$ ipython --no-banner

In [1]: import numpy as np

In [2]: np.set_printoptions(precision=3, suppress=True, linewidth=140)

In [3]: E = np.loadtxt("w.csv", delimiter=",")

In [4]: E
Out[4]: 
array([[ 0.,  5.,  3.,  5.,  6., -5.,  3.,  6.,  7., -5.],
       [ 0.,  0.,  4.,  2.,  2., -1.,  8., -2.,  5., -6.],
       [ 0.,  0.,  0., -6.,  4.,  9., -5.,  5.,  7., -6.],
       [ 0.,  0.,  0.,  0., -5., -2.,  6., -8.,  6., -7.],
       [ 0.,  0.,  0.,  0.,  0.,  8., -5., -2.,  5.,  2.],
       [ 0.,  0.,  0.,  0.,  0.,  0.,  1., -3., -9.,  8.],
       [ 0.,  0.,  0.,  0.,  0.,  0.,  0.,  3., -9.,  8.],
       [ 0.,  0.,  0.,  0.,  0.,  0.,  0.,  0., -6., -3.],
       [ 0.,  0.,  0.,  0.,  0.,  0.,  0.,  0.,  0.,  7.],
       [ 0.,  0.,  0.,  0.,  0.,  0.,  0.,  0.,  0.,  0.]])

In [5]: # rows and columns are dependent

In [6]: E @ E
Out[6]: 
array([[  0.,   0.,  20.,  -8.,  -3.,  60.,  20., -23.,  88., -56.],
       [  0.,   0.,   0., -24.,   6.,  48., -19.,  27.,  -1.,  63.],
       [  0.,   0.,   0.,   0.,  30.,  44., -47.,  -2., -82., 116.],
       [  0.,   0.,   0.,   0.,   0., -40.,  23.,  34., -13.,  88.],
       [  0.,   0.,   0.,   0.,   0.,   0.,   8., -39., -15.,  65.],
       [  0.,   0.,   0.,   0.,   0.,   0.,   0.,   3.,   9., -46.],
       [  0.,   0.,   0.,   0.,   0.,   0.,   0.,   0., -18., -72.],
       [  0.,   0.,   0.,   0.,   0.,   0.,   0.,   0.,   0., -42.],
       [  0.,   0.,   0.,   0.,   0.,   0.,   0.,   0.,   0.,   0.],
       [  0.,   0.,   0.,   0.,   0.,   0.,   0.,   0.,   0.,   0.]])

In [7]: np.prod(np.diag(E)), round(float(np.linalg.det(E)), 3)
Out[7]: (np.float64(0.0), 0.0)

In [8]: np.allclose(E[:-1].T @ np.linalg.lstsq(E[:-1].T, E[-1])[0], E[-1])
Out[8]: True

In [9]: round(float(np.trace(np.linalg.pinv(E) @ E)), 3)
Out[9]: 9.0

In [10]: np.linalg.lstsq(E[:-1].T, E[-1])[2]
Out[10]: np.int32(9)

In [11]: mat = np.diag(np.array([1, 2, 1, 2, 0, 0, 1, 0, 2, 1, 0, 1, 0, 1]))

In [12]: mat
Out[12]: 
array([[1, 0, 0, 0, 0, 0, 0, 0, 0, 0, 0, 0, 0, 0],
       [0, 2, 0, 0, 0, 0, 0, 0, 0, 0, 0, 0, 0, 0],
       [0, 0, 1, 0, 0, 0, 0, 0, 0, 0, 0, 0, 0, 0],
       [0, 0, 0, 2, 0, 0, 0, 0, 0, 0, 0, 0, 0, 0],
       [0, 0, 0, 0, 0, 0, 0, 0, 0, 0, 0, 0, 0, 0],
       [0, 0, 0, 0, 0, 0, 0, 0, 0, 0, 0, 0, 0, 0],
       [0, 0, 0, 0, 0, 0, 1, 0, 0, 0, 0, 0, 0, 0],
       [0, 0, 0, 0, 0, 0, 0, 0, 0, 0, 0, 0, 0, 0],
       [0, 0, 0, 0, 0, 0, 0, 0, 2, 0, 0, 0, 0, 0],
       [0, 0, 0, 0, 0, 0, 0, 0, 0, 1, 0, 0, 0, 0],
       [0, 0, 0, 0, 0, 0, 0, 0, 0, 0, 0, 0, 0, 0],
       [0, 0, 0, 0, 0, 0, 0, 0, 0, 0, 0, 1, 0, 0],
       [0, 0, 0, 0, 0, 0, 0, 0, 0, 0, 0, 0, 0, 0],
       [0, 0, 0, 0, 0, 0, 0, 0, 0, 0, 0, 0, 0, 1]])

In [13]: # 14 blocks once reordered

In [14]: np.linalg.norm(mat, axis=1).argmax()
Out[14]: np.int64(1)

In [15]: round(float(np.linalg.norm(mat, 2)), 3)
Out[15]: 2.0

In [16]: mat[0] @ mat[1]
Out[16]: np.int64(0)

In [17]: np.linalg.norm(mat, axis=1)
Out[17]: array([1., 2., 1., 2., 0., 0., 1., 0., 2., 1., 0., 1., 0., 1.])

In [18]: np.round(np.linalg.norm(mat[0] - mat[1]), 3)
Out[18]: np.float64(2.236)

In [19]: np.round(np.linalg.norm(mat, 1), 3), np.round(np.linalg.norm(mat, np.inf), 3)
Out[19]: (np.float64(2.0), np.float64(2.0))

In [20]: np.linalg.norm(mat, axis=0)
Out[20]: array([1., 2., 1., 2., 0., 0., 1., 0., 2., 1., 0., 1., 0., 1.])

In [21]: np.linalg.cond(E) > 100
Out[21]: np.True_

In [22]: [round(float(x), 3) for x in np.linalg.svd(E, compute_uv=False)[:3]]
Out[22]: [25.548, 19.043, 14.786]

In [23]: np.argsort(-np.linalg.norm(E, axis=0).round(6), kind="stable")[:3]
Out[23]: array([8, 9, 5])

In [24]: np.allclose(mat[:-1].T @ np.linalg.lstsq(mat[:-1].T, mat[-1])[0], mat[-1])
Out[24]: False

In [25]: np.trace(mat)
Out[25]: np.int64(12)

In [26]: np.sort(np.abs(np.linalg.eigvals(mat)))
Out[26]: array([0., 0., 0., 0., 0., 1., 1., 1., 1., 1., 1., 2., 2., 2.])

In [27]: J = np.tanh(np.array([[0.5, -0.4, -0.4],
    ...:     [1.0, -0.8, 0.6],
    ...:     [0.4, 0.0, 0.4],
    ...:     [1.0, 1.8, 0.3],
    ...:     [0.6, -1.0, -1.2],
    ...:     [-0.9, 0.3, -0.7],
    ...:     [0.2, -1.5, -0.4],
    ...:     [-2.1, -1.1, -1.9],
    ...:     [-0.9, -1.0, 0.8],
    ...:     [1.0, -1.0, -1.5],
    ...:     [0.6, -0.1, 1.8],
    ...:     [-0.5, 0.9, 0.6],
    ...:     [-0.5, -0.4, 1.5],
    ...:     [0.0, 0.6, 0.4],
    ...:     [-1.2, -0.1, -1.0],
    ...:     [0.0, -0.6, -0.8],
    ...:     [1.0, 1.3, -0.9],
    ...:     [0.2, -0.6, 1.4],
    ...:     [-1.5, -0.3, -1.0],
    ...:     [-1.4, 0.9, 2.3],
    ...:     [0.3, 0.2, 0.3]]) @ np.array([[-0.1, -0.8, 0.8, 0.6, -1.0, 1.6, 0.0, 0.3],
    ...:     [-1.9, -1.3, 0.3, -0.2, -0.9, 0.0, -0.5, -1.3],
    ...:     [0.7, -1.4, 1.3, 2.3, 0.0, 0.6, -1.5, 1.1]]))

In [28]: J
Out[28]: 
array([[ 0.405,  0.592, -0.235, -0.493, -0.139,  0.508,  0.664,  0.226],
       [ 0.951, -0.537,  0.872,  0.973, -0.273,  0.961, -0.462,  0.964],
       [ 0.235, -0.706,  0.686,  0.821, -0.38 ,  0.706, -0.537,  0.508],
       [-0.997, -0.998,  0.939,  0.731, -0.989,  0.945, -0.874, -0.937],
       [ 0.762,  0.987, -0.881, -0.976,  0.291,  0.235,  0.98 ,  0.159],
       [-0.749,  0.864, -0.912, -0.976,  0.558, -0.953,  0.716, -0.892],
       [ 0.988,  0.982, -0.67 , -0.462,  0.818,  0.08 ,  0.874,  0.917],
       [ 0.749,  1.   , -1.   , -1.   ,  0.996, -1.   ,  0.998, -0.859],
       [ 0.988,  0.716,  0.02 ,  0.905,  0.947, -0.744, -0.604,  0.957],
       [ 0.635,  0.989, -0.896, -0.99 , -0.1  ,  0.604,  0.992, -0.05 ],
       [ 0.883, -0.994,  0.992,  1.   , -0.47 ,  0.967, -0.99 ,  0.98 ],
       [-0.845, -0.923,  0.572,  0.716, -0.3  , -0.414, -0.874, -0.578],
       [ 0.953, -0.827,  0.892,  0.997,  0.696,  0.1  , -0.967,  0.965],
       [-0.696, -0.872,  0.604,  0.664, -0.493,  0.235, -0.716, -0.327],
       [-0.371,  0.986, -0.98 , -0.995,  0.859, -0.987,  0.914, -0.869],
       [ 0.523,  0.956, -0.84 , -0.938,  0.493, -0.446,  0.905, -0.1  ],
       [-0.997, -0.843,  0.02 , -0.939, -0.974,  0.786,  0.604, -0.983],
       [ 0.97 , -0.872,  0.947,  0.998,  0.327,  0.821, -0.947,  0.983],
       [ 0.02 ,  0.995, -0.989, -0.996,  0.944, -0.995,  0.929, -0.821],
       [ 0.04 , -0.997,  0.973,  1.   ,  0.53 , -0.696, -0.999,  0.735],
       [-0.197, -0.726,  0.598,  0.68 , -0.446,  0.578, -0.501,  0.159]])

In [29]: out = np.array([[-4, -1],
    ...:     [0, -5],
    ...:     [-1, -2],
    ...:     [3, -2],
    ...:     [5, -4],
    ...:     [-2, -2],
    ...:     [4, 0],
    ...:     [1, 5],
    ...:     [1, 5],
    ...:     [3, -3]])

In [30]: np.linalg.matrix_rank(E @ out)
Out[30]: np.int64(2)

In [31]: np.einsum("ij->j", E)
Out[31]: array([ 0.,  5.,  7.,  1.,  7.,  9.,  8., -1.,  6., -2.])

In [32]: np.vstack([E, out.T]).shape
Out[32]: (12, 10)

In [33]: x = np.array([3, 0, 1, 3, 3, 1, 3, 0])

In [34]: target = J @ x

In [35]: np.round(np.linalg.solve(J.T @ J, J.T @ target), 3) + 0
Out[35]: array([3., 0., 1., 3., 3., 1., 3., 0.])

In [36]: np.round(np.linalg.lstsq(J, target)[0], 3) + 0
Out[36]: array([3., 0., 1., 3., 3., 1., 3., 0.])

In [37]: rng = np.random.default_rng(373)

In [38]: target = target + 0.02 * rng.normal(size=21)

In [39]: target
Out[39]: 
array([ 1.599,  5.389,  1.794, -4.526,  2.485, -3.222,  6.104,  3.231,  5.988,  1.32 ,  3.243, -3.785,  6.044, -2.891, -0.741,  1.674,
       -6.082,  5.79 ,  0.709,  1.945, -0.247])

In [40]: b, *_ = np.linalg.lstsq(J, target)

In [41]: b
Out[41]: array([2.998, 0.005, 1.019, 2.982, 2.997, 0.997, 3.008, 0.012])

In [42]: round(np.linalg.norm(target - J @ b), 3)
Out[42]: np.float64(0.091)

In [43]: [round(float(np.linalg.norm(np.linalg.solve(J.T @ J + lam * np.eye(8), J.T @ target))), 2) for lam in (0, 1, 10, 100)]
Out[43]: [6.16, 3.76, 2.49, 0.67]

In [44]: b.round()
Out[44]: array([3., 0., 1., 3., 3., 1., 3., 0.])
